$ python -q
>>> import numpy as np
>>> np.set_printoptions(precision=2, suppress=True, linewidth=100, legacy="1.25")
>>> F = np.array([[-2, 0, -1, 4], [0, 0, 0, 0], [-4, 0, 2, -1], [3, 0, 5, 4]])
>>> left, sigma, Vt = np.linalg.svd(F)
>>> print(np.argmax(sigma[:-1] / (sigma[1:] + 1e-6)) + 1)
3
>>> print(sigma.round(2) + 0)
[7.2  4.79 4.14 0.  ]
>>> other = left[:, :3] @ np.diag(sigma[:3]) @ Vt[:3]
>>> print(round(np.abs(F - other).max(), 2))
0.0
>>> print(np.round(np.linalg.norm(F - other, 2), 2), round(sigma[3], 2))
0.0 0.0
>>> print(round(np.linalg.norm(F - other) / np.linalg.norm(F), 2))
0.0
>>> rng = np.random.default_rng(342)
>>> z = rng.permutation(4)
>>> print(z)
[1 0 2 3]
>>> other = F[z][:, z]
>>> print(round(float(np.linalg.det(other)), 2), round(float(np.linalg.det(F[z])), 2))
0.0 0.0
>>> print(np.sort(np.abs(np.linalg.eigvals(other))))
[0.   4.93 5.39 5.39]
>>> print(other)
[[ 0  0  0  0]
 [ 0 -2 -1  4]
 [ 0 -4  2 -1]
 [ 0  3  5  4]]
>>> W0 = np.load("w.npy")
>>> print(W0)
[[2 3 2 3 2 3]
 [0 2 0 2 0 2]
 [0 0 0 0 0 0]
 [2 3 2 3 2 3]
 [0 2 0 2 0 2]
 [0 0 0 0 0 0]]
>>> rk = np.linalg.matrix_rank(W0)
>>> print(rk)
2
>>> ns = np.linalg.svd(W0)[2][rk:].T
>>> print(np.linalg.matrix_rank(W0.T @ W0), np.linalg.matrix_rank(W0 @ W0.T))
2 2
>>> print([int(np.linalg.matrix_rank(W0[:, :j + 1])) for j in range(6)])
[1, 2, 2, 2, 2, 2]
>>> print([int(np.linalg.matrix_rank(W0[:i])) for i in range(1, len(W0) + 1)])
[1, 2, 2, 2, 2, 2]
>>> K = np.array([[2, -5, -2, 5, 0, -1],
...     [1, 2, 3, -4, 0, -2],
...     [-2, -1, -2, -5, -5, 3],
...     [2, 5, -5, -1, 1, 4],
...     [1, -2, 4, 4, -1, -2],
...     [1, 5, -3, 3, 1, 1]])
>>> print(K)
[[ 2 -5 -2  5  0 -1]
 [ 1  2  3 -4  0 -2]
 [-2 -1 -2 -5 -5  3]
 [ 2  5 -5 -1  1  4]
 [ 1 -2  4  4 -1 -2]
 [ 1  5 -3  3  1  1]]
>>> Q, r_ = np.linalg.qr(K)
>>> print(np.trace(Q @ Q.T))
6.0
>>> print(np.round(Q.T @ Q, 2) + 0)
[[1. 0. 0. 0. 0. 0.]
 [0. 1. 0. 0. 0. 0.]
 [0. 0. 1. 0. 0. 0.]
 [0. 0. 0. 1. 0. 0.]
 [0. 0. 0. 0. 1. 0.]
 [0. 0. 0. 0. 0. 1.]]
>>> print(np.abs(np.diag(r_)))
[3.87 8.99 7.45 6.82 3.61 1.74]
>>> print(np.round(abs(r_[0, 0]), 2), np.round(np.linalg.norm(K[:, 0]), 2))
3.87 3.87
>>> print(round(np.linalg.norm(W0, 2) / np.linalg.norm(W0), 2))
0.97
>>> print([round(float(x), 2) for x in np.linalg.svd(W0, compute_uv=False)[:3]])
[9.8, 2.45, 0.0]
>>> print(np.linalg.cond(W0) > 100)
True
>>> print(np.argsort(-np.linalg.norm(W0, axis=0).round(6), kind="stable")[:3])
[1 3 5]
>>> u = np.array([3, 2, 3, 2, 1, 5])
>>> other = K + np.outer(u, np.eye(6)[1])
>>> print(other)
[[ 2. -2. -2.  5.  0. -1.]
 [ 1.  4.  3. -4.  0. -2.]
 [-2.  2. -2. -5. -5.  3.]
 [ 2.  7. -5. -1.  1.  4.]
 [ 1. -1.  4.  4. -1. -2.]
 [ 1. 10. -3.  3.  1.  1.]]
>>> print(np.linalg.matrix_rank(np.linalg.inv(other) - np.linalg.inv(K), tol=1e-8))
1
>>> print(np.round(np.linalg.det(other) / np.linalg.det(K), 2), round(float(1 + np.linalg.solve(K, u)[1]), 2))
1.77 1.77
>>> rk = np.linalg.matrix_rank(F)
>>> print(rk)
3
>>> ns = np.linalg.svd(F)[2][rk:].T
>>> print(np.round(F @ ns, 2) + 0)
[[0.]
 [0.]
 [0.]
 [0.]]
>>> print([int(np.linalg.matrix_rank(np.delete(F, i, axis=0))) for i in range(4)])
[2, 3, 2, 2]
>>> print(np.round(ns @ ns.T, 2) + 0)
[[0. 0. 0. 0.]
 [0. 1. 0. 0.]
 [0. 0. 0. 0.]
 [0. 0. 0. 0.]]
>>> print(np.linalg.matrix_rank(F.T @ F), np.linalg.matrix_rank(F @ F.T))
3 3
>>> print([int(np.linalg.matrix_rank(F[:i])) for i in range(1, len(F) + 1)])
[1, 1, 2, 3]
>>> left, sigma, Vt = np.linalg.svd(K, full_matrices=False)
>>> print(np.round(Vt @ Vt.T, 2) + 0)
[[1. 0. 0. 0. 0. 0.]
 [0. 1. 0. 0. 0. 0.]
 [0. 0. 1. 0. 0. 0.]
 [0. 0. 0. 1. 0. 0.]
 [0. 0. 0. 0. 1. 0.]
 [0. 0. 0. 0. 0. 1.]]
>>> print(np.abs(left[:, 0]).round(6).argmax())
3
>>> print(np.round(left.T @ left, 2) + 0)
[[1. 0. 0. 0. 0. 0.]
 [0. 1. 0. 0. 0. 0.]
 [0. 0. 1. 0. 0. 0.]
 [0. 0. 0. 1. 0. 0.]
 [0. 0. 0. 0. 1. 0.]
 [0. 0. 0. 0. 0. 1.]]
>>> print(sigma / sigma[0])
[1.   0.83 0.63 0.28 0.22 0.12]
>>> print(np.cumsum(sigma ** 2) / np.sum(sigma ** 2))
[0.45 0.76 0.94 0.97 0.99 1.  ]
>>> print(np.abs(Vt[0]))
[0.04 0.61 0.45 0.5  0.03 0.42]
>>> print(np.round(left.T @ K @ Vt.T, 2) + 0)
[[12.03  0.    0.    0.    0.    0.  ]
 [ 0.    9.96  0.    0.    0.    0.  ]
 [ 0.    0.    7.57  0.    0.    0.  ]
 [ 0.    0.    0.    3.33  0.    0.  ]
 [ 0.    0.    0.    0.    2.59  0.  ]
 [ 0.    0.    0.    0.    0.    1.42]]
>>> X = np.array([[8.0, 0.0, 2.0, 2.0],
...     [-3.0, 9.0, 0.0, -3.0],
...     [2.0, 0.0, 8.0, 2.0],
...     [-2.0, 0.0, -2.0, 4.0]])
>>> print(X)
[[ 8.  0.  2.  2.]
 [-3.  9.  0. -3.]
 [ 2.  0.  8.  2.]
 [-2.  0. -2.  4.]]
>>> print(X.ravel(order="F"))
[ 8. -3.  2. -2.  0.  9.  0.  0.  2.  0.  8. -2.  2. -3.  2.  4.]
>>> print(X.reshape(-1, 2))
[[ 8.  0.]
 [ 2.  2.]
 [-3.  9.]
 [ 0. -3.]
 [ 2.  0.]
 [ 8.  2.]
 [-2.  0.]
 [-2.  4.]]
>>> blk = X.reshape(4, 2, -1)
>>> print(blk.transpose(1, 0, 2))
[[[ 8.  0.]
  [-3.  9.]
  [ 2.  0.]
  [-2.  0.]]

 [[ 2.  2.]
  [ 0. -3.]
  [ 8.  2.]
  [-2.  4.]]]
>>> print(np.einsum("ihd,jhd->hij", blk, blk).shape)
(2, 4, 4)
>>> print(blk.sum(axis=1))
[[10.  2.]
 [-3.  6.]
 [10.  2.]
 [-4.  4.]]
>>> print(np.einsum("ihd,ihd->ih", blk, blk))
[[64.  8.]
 [90.  9.]
 [ 4. 68.]
 [ 4. 20.]]
>>> print(blk.shape)
(4, 2, 2)
>>> Q = X.astype(float).copy()
>>> for j in range(4):
...     Q[:, j] -= Q[:, :j] @ (Q[:, :j].T @ Q[:, j])
...     Q[:, j] /= np.linalg.norm(Q[:, j])
... 
>>> print(np.round(Q.T @ X, 2) + 0)
[[ 9.   -3.    4.    2.33]
 [ 0.    8.49  1.41 -2.36]
 [ 0.    0.    7.35  0.82]
 [ 0.    0.    0.    4.62]]
>>> def softmax(z):
...     e = np.exp(z - z.max(axis=-1, keepdims=True))
...     return e / e.sum(axis=-1, keepdims=True)
... 
>>> print(np.round(softmax(X[3]), 2) + 0)
[0.   0.02 0.   0.98]
>>> print(np.round(softmax(X[3] + -1), 2) + 0)
[0.   0.02 0.   0.98]
>>> print(np.round(softmax(10 * X[3]), 2) + 0)
[0. 0. 0. 1.]
>>> scores = X @ X.T / np.sqrt(4)
>>> print(np.round(softmax(scores), 2) + 0)
[[1. 0. 0. 0.]
 [0. 1. 0. 0.]
 [0. 0. 1. 0.]
 [0. 0. 0. 1.]]
>>> print(np.round(softmax(scores)[3] @ X, 2) + 0)
[-2.  0. -2.  4.]
>>> other = X[0, 0] * X[1:] - np.outer(X[1:, 0], X[0])
>>> print(other)
[[  0.  72.   6. -18.]
 [  0.   0.  60.  12.]
 [  0.   0. -12.  36.]]
>>> print(np.flatnonzero(~other.round(6).any(axis=1)))
[]
>>> print(X[:, 0] / X[0, 0])
[ 1.   -0.38  0.25 -0.25]
>>> data = np.load("mat.npy")
>>> print(data)
[[6 6 5 5 4 6]
 [5 6 7 8 1 4]
 [4 4 1 5 5 8]
 [6 7 1 0 7 5]
 [6 6 5 5 4 6]]
>>> left, sigma, Vt = np.linalg.svd(data)
>>> print(np.argmax(sigma[:-1] / (sigma[1:] + 1e-6)) + 1)
4
>>> other = left[:, :4] @ np.diag(sigma[:4]) @ Vt[:4]
>>> print(np.linalg.matrix_rank(data, rtol=0.05))
3
>>> print(np.round(np.linalg.norm(data - other, 2), 2), round(float(sigma[4]), 2))
0.0 0.0
>>> feats = np.load("dump.npy")
>>> print(feats)
[[-0.06  0.45 -0.75  0.46 -0.88  0.06  0.24]
 [ 1.    0.95 -0.98  1.   -0.07  0.58 -0.99]
 [-0.98 -0.82  0.99 -0.6  -0.8   0.94 -0.52]
 [-0.94 -0.39  0.9   0.14 -0.97  0.91 -0.38]
 [ 0.54  0.45 -0.13  0.97 -0.65  0.79 -0.89]
 [-0.7  -0.56  0.97  0.46 -0.26  0.91 -0.83]
 [ 0.9   0.73 -0.94  0.92 -0.05 -0.31 -0.43]
 [ 0.42 -0.03 -0.21 -0.35  0.76 -0.52  0.21]
 [-1.   -0.98  1.   -0.99 -0.79  0.97  0.16]
 [ 0.59  0.58 -0.94  0.22 -0.37 -0.66  0.55]
 [ 0.03 -0.34  0.76  0.16  0.66  0.39 -0.57]
 [ 0.88  0.58 -0.99 -0.79  0.86 -0.98  0.93]
 [-0.91 -0.74  0.98 -0.65 -0.21  0.79 -0.35]
 [-0.53 -0.61  0.49 -0.99  0.89 -0.82  0.88]
 [-0.69 -0.68  0.92 -0.83  0.65  0.19  0.11]]
>>> x = np.array([1, 1, 2, 2, -1, 1, 1])
>>> rhs = feats @ x
>>> print(np.linalg.solve(feats.T @ feats, feats.T @ rhs))
[ 1.  1.  2.  2. -1.  1.  1.]
>>> print(rhs)
[ 0.99  1.65  0.2   2.25  3.22  1.94  0.9  -1.8  -0.04 -0.01  0.69 -3.01 -0.34 -2.97 -1.54]
>>> print(np.round(np.linalg.pinv(feats) @ feats, 2) + 0)
[[1. 0. 0. 0. 0. 0. 0.]
 [0. 1. 0. 0. 0. 0. 0.]
 [0. 0. 1. 0. 0. 0. 0.]
 [0. 0. 0. 1. 0. 0. 0.]
 [0. 0. 0. 0. 1. 0. 0.]
 [0. 0. 0. 0. 0. 1. 0.]
 [0. 0. 0. 0. 0. 0. 1.]]
>>> rhs = rhs + 0.02 * rng.normal(size=15)
>>> print(rhs)
[ 1.    1.68  0.16  2.27  3.22  1.93  0.9  -1.81 -0.02 -0.01  0.72 -3.   -0.3  -2.95 -1.56]
>>> b, *_ = np.linalg.lstsq(feats, rhs)
>>> print(b)
[ 1.    1.02  2.    2.02 -0.97  1.07  1.06]
>>> print(np.argsort(-np.linalg.norm(data, axis=0).round(6), kind="stable")[:3])
[5 1 0]
>>> other = np.c_[feats[:, :2] @ np.array([[4, 3], [1, 0]]), np.array([0, 1, 1, 2, -3, 0, 3, -3, -2, 3, 1, -1, 0, -1, 0])]
>>> print(other)
[[ 0.21 -0.18  0.  ]
 [ 4.95  3.    1.  ]
 [-4.74 -2.94  1.  ]
 [-4.15 -2.82  2.  ]
 [ 2.61  1.62 -3.  ]
 [-3.36 -2.1   0.  ]
 [ 4.33  2.7   3.  ]
 [ 1.65  1.26 -3.  ]
 [-4.98 -3.   -2.  ]
 [ 2.94  1.77  3.  ]
 [-0.22  0.09  1.  ]
 [ 4.1   2.64 -1.  ]
 [-4.38 -2.73  0.  ]
 [-2.73 -1.59 -1.  ]
 [-3.44 -2.07  0.  ]]
>>> print(np.linalg.norm(np.linalg.qr(feats)[0].T @ other, axis=0) ** 2 / ((other ** 2).sum(axis=0) + 1e-12))
[1.   1.   0.38]
>>> W1 = np.array([[-1, -1], [3, -1], [0, -1], [3, -2], [3, -2], [-1, -3], [-3, -3]])
>>> b = np.array([1, -1])
>>> act = np.maximum(feats @ W1 + b, 0)
>>> print((act > 0).astype(int))
[[1 0]
 [1 0]
 [0 1]
 [0 0]
 [1 0]
 [1 0]
 [1 0]
 [1 0]
 [0 1]
 [1 0]
 [1 0]
 [1 0]
 [0 1]
 [0 0]
 [0 0]]
>>> cent = np.array([[-2, 1, 2], [2, -2, 3]])
>>> print((act @ cent).round(6).argmax(axis=1))
[2 2 2 0 2 2 2 2 2 2 2 2 2 0 0]
>>> mat = np.array([[0, -1, 0, 3, 0, -2, 0, 0],
...     [1, 2, 0, -1, 0, 1, 0, 0],
...     [0, 3, -3, -1, 0, 1, 0, 0],
...     [1, 0, -1, -2, 0, -3, 0, 0],
...     [0, 0, 0, 0, -3, 0, 0, 0],
...     [2, -3, 3, 3, 0, -1, 0, 0],
...     [0, 0, 0, 0, 0, 0, 1, 2],
...     [0, 0, 0, 0, 0, 0, -3, -3]])
>>> print(mat)
[[ 0 -1  0  3  0 -2  0  0]
 [ 1  2  0 -1  0  1  0  0]
 [ 0  3 -3 -1  0  1  0  0]
 [ 1  0 -1 -2  0 -3  0  0]
 [ 0  0  0  0 -3  0  0  0]
 [ 2 -3  3  3  0 -1  0  0]
 [ 0  0  0  0  0  0  1  2]
 [ 0  0  0  0  0  0 -3 -3]]
>>> z = rng.permutation(8)
>>> print(z)
[1 3 6 0 4 2 7 5]
>>> other = mat[z][:, z]
>>> print(round(float(np.linalg.det(other)), 2), np.round(np.linalg.det(mat[z]), 2))
-1206.0 1206.0
>>> print(np.sort(np.abs(np.linalg.eigvals(other))))
[1.58 1.73 1.73 2.55 3.   3.17 3.24 3.24]
>>> print(np.flatnonzero(np.linalg.matrix_power((mat != 0) + (mat.T != 0) + np.eye(8), 8)[3]))
[0 1 2 3 5]
>>> print(np.round(np.linalg.det(mat), 2))
-1206.0
>>> print(mat @ mat)
[[ -2   4  -9 -11   0  -8   0   0]
 [  3   0   4   6   0   2   0   0]
 [  4  -6  13   5   0   2   0   0]
 [ -8   5  -4  -1   0   6   0   0]
 [  0   0   0   0   9   0   0   0]
 [ -2   4 -15  -3   0 -12   0   0]
 [  0   0   0   0   0   0  -5  -4]
 [  0   0   0   0   0   0   6   3]]
>>> print(mat.reshape(2, -1))
[[ 0 -1  0  3  0 -2  0  0  1  2  0 -1  0  1  0  0  0  3 -3 -1  0  1  0  0  1  0 -1 -2  0 -3  0  0]
 [ 0  0  0  0 -3  0  0  0  2 -3  3  3  0 -1  0  0  0  0  0  0  0  0  1  2  0  0  0  0  0  0 -3 -3]]
>>> blk = mat.reshape(8, 2, -1)
>>> print(blk[:, 0])
[[ 0 -1  0  3]
 [ 1  2  0 -1]
 [ 0  3 -3 -1]
 [ 1  0 -1 -2]
 [ 0  0  0  0]
 [ 2 -3  3  3]
 [ 0  0  0  0]
 [ 0  0  0  0]]
>>> print(blk.transpose(1, 0, 2))
[[[ 0 -1  0  3]
  [ 1  2  0 -1]
  [ 0  3 -3 -1]
  [ 1  0 -1 -2]
  [ 0  0  0  0]
  [ 2 -3  3  3]
  [ 0  0  0  0]
  [ 0  0  0  0]]

 [[ 0 -2  0  0]
  [ 0  1  0  0]
  [ 0  1  0  0]
  [ 0 -3  0  0]
  [-3  0  0  0]
  [ 0 -1  0  0]
  [ 0  0  1  2]
  [ 0  0 -3 -3]]]
>>> print((mat + mat.T) / 2)
[[ 0.   0.   0.   2.   0.   0.   0.   0. ]
 [ 0.   2.   1.5 -0.5  0.  -1.   0.   0. ]
 [ 0.   1.5 -3.  -1.   0.   2.   0.   0. ]
 [ 2.  -0.5 -1.  -2.   0.   0.   0.   0. ]
 [ 0.   0.   0.   0.  -3.   0.   0.   0. ]
 [ 0.  -1.   2.   0.   0.  -1.   0.   0. ]
 [ 0.   0.   0.   0.   0.   0.   1.  -0.5]
 [ 0.   0.   0.   0.   0.   0.  -0.5 -3. ]]
>>> print(np.trace(mat))
-9
>>> print(round(float(np.linalg.det(mat)), 2))
-1206.0
>>> print(mat @ mat)
[[ -2   4  -9 -11   0  -8   0   0]
 [  3   0   4   6   0   2   0   0]
 [  4  -6  13   5   0   2   0   0]
 [ -8   5  -4  -1   0   6   0   0]
 [  0   0   0   0   9   0   0   0]
 [ -2   4 -15  -3   0 -12   0   0]
 [  0   0   0   0   0   0  -5  -4]
 [  0   0   0   0   0   0   6   3]]
